>>> import numpy as np
>>> import numpy.linalg as la
>>> np.set_printoptions(suppress=True, linewidth=140)
>>> rnd = lambda a: np.round(a, 3) + 0
>>> m1 = np.loadtxt("a.csv", delimiter=",")
>>> rnd(m1)
array([[ 0.137, -0.137, -0.137,  0.191, -0.027, -0.082,  0.191],
       [-0.137,  0.137,  0.137, -0.191,  0.027,  0.082, -0.191],
       [-0.137,  0.137,  0.137, -0.191,  0.027,  0.082, -0.191],
       [ 0.191, -0.191, -0.191,  0.268, -0.038, -0.115,  0.268],
       [-0.027,  0.027,  0.027, -0.038,  0.005,  0.016, -0.038],
       [-0.082,  0.082,  0.082, -0.115,  0.016,  0.049, -0.115],
       [ 0.191, -0.191, -0.191,  0.268, -0.038, -0.115,  0.268]])
>>> # looks like rank 1
>>> ev, evecs = la.eigh(m1)
>>> vec = np.array([2, -2, 0, -1, 0, -2, 1])
>>> rnd(la.eigvalsh(m1[1:, 1:]))
array([0.   , 0.   , 0.   , 0.   , 0.   , 0.863])
>>> rnd(evecs * np.abs(ev) @ evecs.T)
array([[ 0.137, -0.137, -0.137,  0.191, -0.027, -0.082,  0.191],
       [-0.137,  0.137,  0.137, -0.191,  0.027,  0.082, -0.191],
       [-0.137,  0.137,  0.137, -0.191,  0.027,  0.082, -0.191],
       [ 0.191, -0.191, -0.191,  0.268, -0.038, -0.115,  0.268],
       [-0.027,  0.027,  0.027, -0.038,  0.005,  0.016, -0.038],
       [-0.082,  0.082,  0.082, -0.115,  0.016,  0.049, -0.115],
       [ 0.191, -0.191, -0.191,  0.268, -0.038, -0.115,  0.268]])
>>> rng = np.random.default_rng(4550)
>>> z = rng.integers(0, 2, 8)
>>> mat = (z[:, None] == z) * -2 + np.eye(8)
>>> mat
array([[-1., -2.,  0., -2.,  0.,  0.,  0., -2.],
       [-2., -1.,  0., -2.,  0.,  0.,  0., -2.],
       [ 0.,  0., -1.,  0., -2., -2., -2.,  0.],
       [-2., -2.,  0., -1.,  0.,  0.,  0., -2.],
       [ 0.,  0., -2.,  0., -1., -2., -2.,  0.],
       [ 0.,  0., -2.,  0., -2., -1., -2.,  0.],
       [ 0.,  0., -2.,  0., -2., -2., -1.,  0.],
       [-2., -2.,  0., -2.,  0.,  0.,  0., -1.]])
>>> rnd(la.norm(mat, axis=0))
array([3.606, 3.606, 3.606, 3.606, 3.606, 3.606, 3.606, 3.606])
>>> rnd(la.norm(mat, "nuc"))
np.float64(20.0)
>>> left, s, VT = la.svd(m1)
>>> rnd(s)
array([1., 0., 0., 0., 0., 0., 0.])
>>> A2 = left[:, :1] @ np.diag(s[:1]) @ VT[:1]
>>> rnd(np.abs(m1 - A2).max())
np.float64(0.0)
>>> np.all(la.eigvalsh(mat) > 0)
np.False_
>>> rnd(la.eigvalsh(mat).min())
np.float64(-7.0)
>>> z = rng.permutation(8)
>>> z
array([5, 2, 3, 6, 7, 4, 0, 1])
>>> A2 = mat[z][:, z]
>>> rnd(np.sort(np.abs(la.eigvals(A2))))
array([1., 1., 1., 1., 1., 1., 7., 7.])
>>> np.trace(A2)
np.float64(-8.0)
>>> np.allclose(A2, mat)
False
>>> np.diag(A2)
array([-1., -1., -1., -1., -1., -1., -1., -1.])
>>> rnd(la.det(A2)), rnd(la.det(mat[z]))
(np.float64(49.0), np.float64(-49.0))
>>> f = np.array([1, -1, 1, -1, 0, 1, -2, 1, 2])
>>> A = np.array([np.roll(f, i) for i in range(9)])
>>> A
array([[ 1, -1,  1, -1,  0,  1, -2,  1,  2],
       [ 2,  1, -1,  1, -1,  0,  1, -2,  1],
       [ 1,  2,  1, -1,  1, -1,  0,  1, -2],
       [-2,  1,  2,  1, -1,  1, -1,  0,  1],
       [ 1, -2,  1,  2,  1, -1,  1, -1,  0],
       [ 0,  1, -2,  1,  2,  1, -1,  1, -1],
       [-1,  0,  1, -2,  1,  2,  1, -1,  1],
       [ 1, -1,  0,  1, -2,  1,  2,  1, -1],
       [-1,  1, -1,  0,  1, -2,  1,  2,  1]])
>>> f = np.array([1, -7, 4, 9, 4, -6, 7, 8, 6])
>>> A2 = A + np.outer(f, np.eye(9)[0])
>>> rnd(la.det(A2) / la.det(A)), rnd(1 + la.solve(A, f)[0])
(np.float64(0.108), np.float64(0.108))
>>> la.matrix_rank(la.inv(A2) - la.inv(A), tol=1e-8)
np.int64(1)
>>> z = rng.permutation(9)
>>> z
array([4, 6, 3, 0, 8, 7, 5, 2, 1])
>>> A2 = A[z][:, z]
>>> rnd(np.sort(np.abs(la.eigvals(A2))))
array([2.   , 3.02 , 3.02 , 3.369, 3.369, 3.54 , 3.54 , 5.292, 5.292])
>>> np.diag(A2)
array([1, 1, 1, 1, 1, 1, 1, 1, 1])
>>> np.allclose(A2, A)
False
>>> np.trace(A2)
np.int64(9)
>>> A2
array([[ 1,  1,  2,  1,  0, -1, -1,  1, -2],
       [ 1,  1, -2, -1,  1, -1,  2,  1,  0],
       [-1, -1,  1, -2,  1,  0,  1,  2,  1],
       [ 0, -2, -1,  1,  2,  1,  1,  1, -1],
       [ 1,  1,  0, -1,  1,  2, -2, -1,  1],
       [-2,  2,  1,  1, -1,  1,  1,  0, -1],
       [ 2, -1,  1,  0, -1,  1,  1, -2,  1],
       [ 1,  0, -1,  1, -2,  1, -1,  1,  2],
       [-1,  1,  1,  2,  1, -2,  0, -1,  1]])
>>> Q, evecs = la.qr(A[:, :4])[0], la.qr(A[:, 4:])[0]
>>> s = la.svd(Q.T @ evecs, compute_uv=False)
>>> rnd(la.norm(Q @ Q.T - evecs @ evecs.T, 2))
np.float64(1.0)
>>> K = np.load("run12.npy")
>>> K
array([[ 0.   , -1.1  ,  0.   , -1.   , -0.2  ,  1.1  , -0.6  , -0.2  , -0.7  , -0.4  ,  1.5  , -0.1  , -0.5  ],
       [-0.3  , -0.1  ,  1.4  ,  1.2  , -0.9  ,  0.1  ,  1.8  ,  0.4  , -0.2  ,  0.1  , -0.4  , -0.2  , -1.4  ],
       [-1.   , -0.3  , -0.8  , -0.3  ,  0.9  , -0.6  ,  0.5  ,  0.6  ,  0.3  ,  1.5  ,  1.1  ,  0.5  ,  0.   ],
       [ 0.6  , -0.2  ,  1.3  ,  0.1  , -0.9  , -0.1  , -1.3  , -1.3  , -2.1  , -0.4  , -1.   , -1.3  , -0.9  ],
       [-0.022, -1.247, -0.066, -0.758,  0.451,  1.698, -0.791, -0.846, -1.024, -0.133,  1.71 , -0.445, -0.179],
       [ 1.9  , -1.5  ,  0.5  , -0.2  , -1.2  , -1.3  , -0.4  , -0.5  , -2.1  , -0.5  ,  0.2  , -0.2  ,  1.   ],
       [-1.1  ,  1.6  , -1.2  ,  0.1  , -0.9  , -0.6  ,  1.7  , -1.2  ,  1.4  , -0.2  , -0.1  ,  1.9  , -0.5  ],
       [ 0.3  , -0.3  ,  1.   , -2.4  ,  3.   ,  0.   ,  1.8  ,  0.2  , -2.4  , -0.8  , -0.3  , -1.9  , -0.3  ],
       [-0.1  , -1.   ,  0.1  , -0.2  ,  0.   , -0.3  , -0.2  ,  0.2  ,  0.8  , -0.1  ,  0.3  ,  0.1  ,  0.4  ],
       [ 0.2  ,  0.6  , -2.   ,  0.5  ,  0.5  , -0.7  ,  0.2  , -0.2  ,  0.5  ,  1.5  , -0.5  , -1.   , -0.8  ],
       [ 2.5  ,  0.5  ,  1.   , -1.4  ,  1.2  , -0.5  ,  0.1  , -0.7  , -0.1  , -0.6  , -0.4  ,  0.4  , -0.1  ],
       [ 0.6  ,  0.6  ,  1.   ,  0.5  ,  0.4  , -0.1  , -1.   ,  1.   ,  0.   , -0.2  , -0.2  ,  0.7  , -1.1  ],
       [-0.2  ,  0.5  , -0.4  , -2.4  ,  1.4  , -0.7  , -0.6  , -1.7  , -0.4  ,  0.9  , -0.6  , -1.   ,  0.3  ]])
>>> W = np.array([[1, -2, -4, -1, -3],
...     [8, -1, -8, -7, 8],
...     [-9, 7, 2, -1, 6],
...     [-1, 5, 2, -3, -3],
...     [-4, 6, -4, 3, 9],
...     [-4, -8, -5, -6, 0],
...     [-1, -3, 5, 4, 2],
...     [-1, -1, -7, -3, -1],
...     [4, -8, -2, 8, -4],
...     [5, -9, 0, 1, -3],
...     [-2, 2, -4, -5, -5],
...     [-5, 4, 2, -4, -9],
...     [2, -1, 3, -5, -9]])
>>> beta = np.array([3, -1, -1, -2, -3])
>>> act = np.maximum(K @ W + beta, 0)
>>> la.matrix_rank(act)
np.int64(5)
>>> rnd((act > 0).mean(axis=0))
array([0.308, 0.462, 0.385, 0.615, 0.538])
>>> Z = np.array([[1, -1, -2], [-1, -2, 0], [-2, 0, 2], [-3, -2, -1], [2, 0, 3]])
>>> (act @ Z).round(6).argmax(axis=1)
array([0, 2, 0, 2, 0, 2, 0, 2, 2, 0, 2, 2, 0])
